$ python -q
>>> import numpy as np
>>> np.set_printoptions(suppress=True, linewidth=100)
>>> feats = np.load("x.npy")
>>> print(feats)
[[ 2.59   0.257 -1.54 ]
 [ 0.257  1.657 -1.428]
 [-1.54  -1.428  4.753]]
>>> # symmetric
>>> vec = np.array([0, 0, -1])
>>> target = feats @ vec
>>> print(target)
[ 1.54   1.428 -4.753]
>>> print(np.round(np.linalg.solve(feats, feats[:, 2]), 3))
[0. 0. 1.]
>>> print(np.round(np.linalg.solve(feats, target), 3))
[ 0.  0. -1.]
>>> ev, vecs = np.linalg.eigh(feats)
>>> print(ev.round(3))
[1.001 2.    6.   ]
>>> print((ev > 1e-8).sum(), (ev < -1e-8).sum())
3 0
>>> print(np.round(vecs @ np.diag(ev) @ vecs.T, 3))
[[ 2.59   0.257 -1.54 ]
 [ 0.257  1.657 -1.428]
 [-1.54  -1.428  4.753]]
>>> print(np.round(np.linalg.svd(feats, compute_uv=False), 3))
[6.    2.    1.001]
>>> ev, vecs = np.linalg.eig(feats)
>>> print(round(float(np.prod(ev)), 3))
12.003
>>> print(np.round(np.sort(np.linalg.eigvals(np.linalg.inv(feats))), 3))
[0.167 0.5   0.999]
>>> X = np.load("out18.npy")
>>> print(X)
[[ 0.41 -0.08  0.33  0.19]
 [-0.71 -3.79 -0.86 -0.44]
 [ 1.49  0.4   1.25  0.71]]
>>> Uu, s, Vt = np.linalg.svd(X)
>>> print(s.round(3) + 0)
[4.132 1.869 0.   ]
>>> A2 = Uu[:, :2] @ np.diag(s[:2]) @ Vt[:2]
>>> print(round(np.linalg.norm(X - A2) / np.linalg.norm(X), 3))
0.0
>>> Uu, s, Vt = np.linalg.svd(X, full_matrices=False)
>>> print(np.round(np.abs(Vt[0]), 3))
[0.277 0.902 0.293 0.155]
>>> print(np.round(s / s[0], 3) + 0)
[1.    0.452 0.   ]
>>> print(np.round(np.sqrt((s ** 2).sum()), 3), round(np.linalg.norm(X), 3))
4.535 4.535
>>> print(s.round(3) + 0)
[4.132 1.869 0.   ]
>>> print((s > 1e-8).sum())
2
>>> print(np.round(Vt @ Vt.T, 3) + 0)
[[1. 0. 0.]
 [0. 1. 0.]
 [0. 0. 1.]]
>>> print(Uu.shape, s.shape, Vt.shape)
(3, 3) (3,) (3, 4)
>>> print(np.round(Uu.T @ X @ Vt.T, 3) + 0)
[[4.132 0.    0.   ]
 [0.    1.869 0.   ]
 [0.    0.    0.   ]]
>>> print(np.round(np.cumsum(s ** 2) / np.sum(s ** 2), 3))
[0.83 1.   1.  ]
>>> print(np.allclose(Uu * s @ Vt, X))
True
>>> print(np.linalg.matrix_rank(X, rtol=0.1))
2
>>> print(np.unique(X.round(6), axis=0).shape)
(3, 4)
>>> print(round(float(np.trace(np.linalg.pinv(X) @ X)), 3))
2.0
>>> print(np.linalg.lstsq(X[:-1].T, X[-1])[2])
2
>>> print(np.round(X @ np.linalg.pinv(X) @ X, 3))
[[ 0.41 -0.08  0.33  0.19]
 [-0.71 -3.79 -0.86 -0.44]
 [ 1.49  0.4   1.25  0.71]]
>>> vec = np.array([-7, -4, 3, -7])
>>> print(np.sign((X @ vec).round(6)))
[-1.  1. -1.]
>>> print(np.round(X @ vec, 3))
[ -2.89  20.63 -13.25]
>>> print(X @ np.eye(4)[3])
[ 0.19 -0.44  0.71]
>>> print((X @ vec).argmax())
1
>>> print(np.linalg.norm(X @ vec) <= np.linalg.norm(X, 2) * np.linalg.norm(vec) + 1e-9)
True
>>> W0 = np.load("layer3.npy")
>>> print(W0.round(3))
[[ -1.621  -2.286  -2.      2.429]
 [-14.937  -3.227  -2.      0.546]
 [ -2.27   -1.988  -2.      3.023]
 [ -2.294  -2.645  -2.      1.709]
 [-10.526  -2.388  -2.      2.224]
 [ -3.586  -2.152  -2.      2.696]
 [ -3.717  -2.96   -2.      1.081]
 [ -3.179  -2.606  -2.      1.788]
 [ -5.834  -1.561  -2.      3.878]
 [ -6.213  -2.863  -2.      1.273]
 [-16.051  -3.789  -2.     -0.577]
 [  0.204  -1.35   -2.      4.3  ]
 [ -3.699  -3.39   -2.      0.219]
 [  0.925  -2.12   -2.      2.759]
 [ -2.178  -2.074  -2.      2.852]
 [ -4.278  -2.217  -2.      2.566]
 [ -2.551  -2.491  -2.      2.018]
 [ -2.388  -0.179  -2.      6.641]
 [ -1.902  -2.052  -2.      2.895]
 [  1.757  -1.893  -2.      3.214]
 [ -1.613  -1.899  -2.      3.202]
 [ -8.003  -3.492  -2.      0.017]]
>>> # rank 3
>>> Uu, s, Vt = np.linalg.svd(W0, full_matrices=False)
>>> print(Uu.shape, s.shape, Vt.shape)
(22, 4) (4,) (4, 4)
>>> print(np.round(Uu.T @ W0 @ Vt.T, 3) + 0)
[[31.794  0.     0.     0.   ]
 [ 0.    13.728  0.     0.   ]
 [ 0.     0.     5.477  0.   ]
 [ 0.     0.     0.     0.   ]]
>>> print(np.round(s / s[0], 3) + 0)
[1.    0.432 0.172 0.   ]
>>> print((s > 1e-8).sum())
3
>>> print(np.round(np.cumsum(s ** 2) / np.sum(s ** 2), 3))
[0.822 0.976 1.    1.   ]
>>> Uu, s, Vt = np.linalg.svd(W0)
>>> print(np.argmax(s[:-1] / (s[1:] + 1e-6)) + 1)
3
>>> print(s.round(3) + 0)
[31.794 13.728  5.477  0.   ]
>>> A2 = Uu[:, :3] @ np.diag(s[:3]) @ Vt[:3]
>>> print(round(np.abs(W0 - A2).max(), 3))
0.0
>>> print(np.linalg.matrix_rank(A2))
3
>>> print(round(np.linalg.norm(W0 - A2, 2), 3), np.round(s[3], 3))
0.0 0.0
>>> print(np.linalg.matrix_rank(W0, rtol=0.05))
3
>>> Uu, s, Vt = np.linalg.svd(W0)
>>> vecs = Vt[:(s > 1e-8).sum()]
>>> rng = np.random.default_rng(1146)
>>> vec = W0[21] + 5 * W0[3] + rng.integers(2) * np.eye(4)[2]
>>> print(vec.round(3))
[-19.472 -16.718 -12.      8.563]
>>> print(np.round(np.diag(vecs.T @ vecs), 3))
[1.    0.768 0.29  0.942]
>>> print(np.round(np.linalg.norm(vec - vecs.T @ vecs @ vec), 3))
0.0
>>> print(np.allclose(vecs.T @ vecs @ vec, vec))
True
>>> print(np.round(np.linalg.norm(W0, 2), 3))
31.794
>>> print(round(np.linalg.norm(W0[13], 1), 3), round(np.linalg.norm(W0[13], np.inf), 3))
7.805 2.759
>>> print(np.round(np.linalg.norm(W0, "nuc"), 3))
51.0
>>> print(np.round(np.linalg.norm(W0, axis=0), 3))
[28.934 11.59   9.381 13.032]
>>> print(round(float(np.linalg.norm(W0, 1)), 3), round(float(np.linalg.norm(W0, np.inf)), 3))
99.726 22.417
>>> A = np.load("dump.npy")
>>> print(A)
[[4 0 0 0 0 0]
 [0 4 0 0 0 0]
 [0 0 6 0 0 0]
 [0 0 0 7 0 0]
 [0 0 0 0 6 0]
 [0 0 0 0 0 5]]
>>> ev, vecs = np.linalg.eigh(A)
>>> vec = np.array([0, 0, 1, 0, 1, 2])
>>> print(round(float(vec @ A @ vec / (vec @ vec)), 3), ev[0], ev[-1])
5.333 4.0 7.0
>>> print(vecs * np.abs(ev) @ vecs.T)
[[4. 0. 0. 0. 0. 0.]
 [0. 4. 0. 0. 0. 0.]
 [0. 0. 6. 0. 0. 0.]
 [0. 0. 0. 7. 0. 0.]
 [0. 0. 0. 0. 6. 0.]
 [0. 0. 0. 0. 0. 5.]]
>>> print(np.round(np.linalg.eigvalsh(A[1:, 1:]), 3))
[4. 5. 6. 6. 7.]
>>> print(vec @ A @ vec)
32
>>> print((np.sign(vecs[:, -1].round(6)) == np.sign(vecs[0, -1].round(6))).astype(int))
[1 1 1 0 1 1]
>>> print(vecs * np.maximum(ev, 0) @ vecs.T)
[[4. 0. 0. 0. 0. 0.]
 [0. 4. 0. 0. 0. 0.]
 [0. 0. 6. 0. 0. 0.]
 [0. 0. 0. 7. 0. 0.]
 [0. 0. 0. 0. 6. 0.]
 [0. 0. 0. 0. 0. 5.]]
>>> print(np.abs(A).sum(axis=1).max(), np.abs(ev).max())
7 7.0
>>> M = np.eye(7, dtype=int)[rng.permutation(7)]
>>> print(M)
[[1 0 0 0 0 0 0]
 [0 0 0 0 1 0 0]
 [0 0 1 0 0 0 0]
 [0 1 0 0 0 0 0]
 [0 0 0 0 0 0 1]
 [0 0 0 1 0 0 0]
 [0 0 0 0 0 1 0]]
>>> # keeps lengths
>>> f = np.array([2, -3, 5, -2, -5, 2, 5])
>>> A2 = M + np.outer(f, np.eye(7)[1])
>>> print(np.linalg.matrix_rank(np.linalg.inv(A2) - np.linalg.inv(M), tol=1e-8))
1
>>> print(np.round(np.linalg.pinv(M), 3))
[[1. 0. 0. 0. 0. 0. 0.]
 [0. 0. 0. 1. 0. 0. 0.]
 [0. 0. 1. 0. 0. 0. 0.]
 [0. 0. 0. 0. 0. 1. 0.]
 [0. 1. 0. 0. 0. 0. 0.]
 [0. 0. 0. 0. 0. 0. 1.]
 [0. 0. 0. 0. 1. 0. 0.]]
>>> print(M @ M.T)
[[1 0 0 0 0 0 0]
 [0 1 0 0 0 0 0]
 [0 0 1 0 0 0 0]
 [0 0 0 1 0 0 0]
 [0 0 0 0 1 0 0]
 [0 0 0 0 0 1 0]
 [0 0 0 0 0 0 1]]
>>> print(M[:, 3] @ M[:, 1])
0
>>> Uu, s, Vt = np.linalg.svd(M, full_matrices=False)
>>> print(Uu.T @ Uu)
[[1. 0. 0. 0. 0. 0. 0.]
 [0. 1. 0. 0. 0. 0. 0.]
 [0. 0. 1. 0. 0. 0. 0.]
 [0. 0. 0. 1. 0. 0. 0.]
 [0. 0. 0. 0. 1. 0. 0.]
 [0. 0. 0. 0. 0. 1. 0.]
 [0. 0. 0. 0. 0. 0. 1.]]
>>> print(round(np.sqrt((s ** 2).sum()), 3), np.round(np.linalg.norm(M), 3))
2.646 2.646
>>> print(s / s[0])
[1. 1. 1. 1. 1. 1. 1.]
>>> print(np.round(np.cumsum(s ** 2) / np.sum(s ** 2), 3))
[0.143 0.286 0.429 0.571 0.714 0.857 1.   ]
>>> print(s)
[1. 1. 1. 1. 1. 1. 1.]
>>> print((s > 1e-8).sum())
7
>>> print(Vt @ Vt.T)
[[1. 0. 0. 0. 0. 0. 0.]
 [0. 1. 0. 0. 0. 0. 0.]
 [0. 0. 1. 0. 0. 0. 0.]
 [0. 0. 0. 1. 0. 0. 0.]
 [0. 0. 0. 0. 1. 0. 0.]
 [0. 0. 0. 0. 0. 1. 0.]
 [0. 0. 0. 0. 0. 0. 1.]]
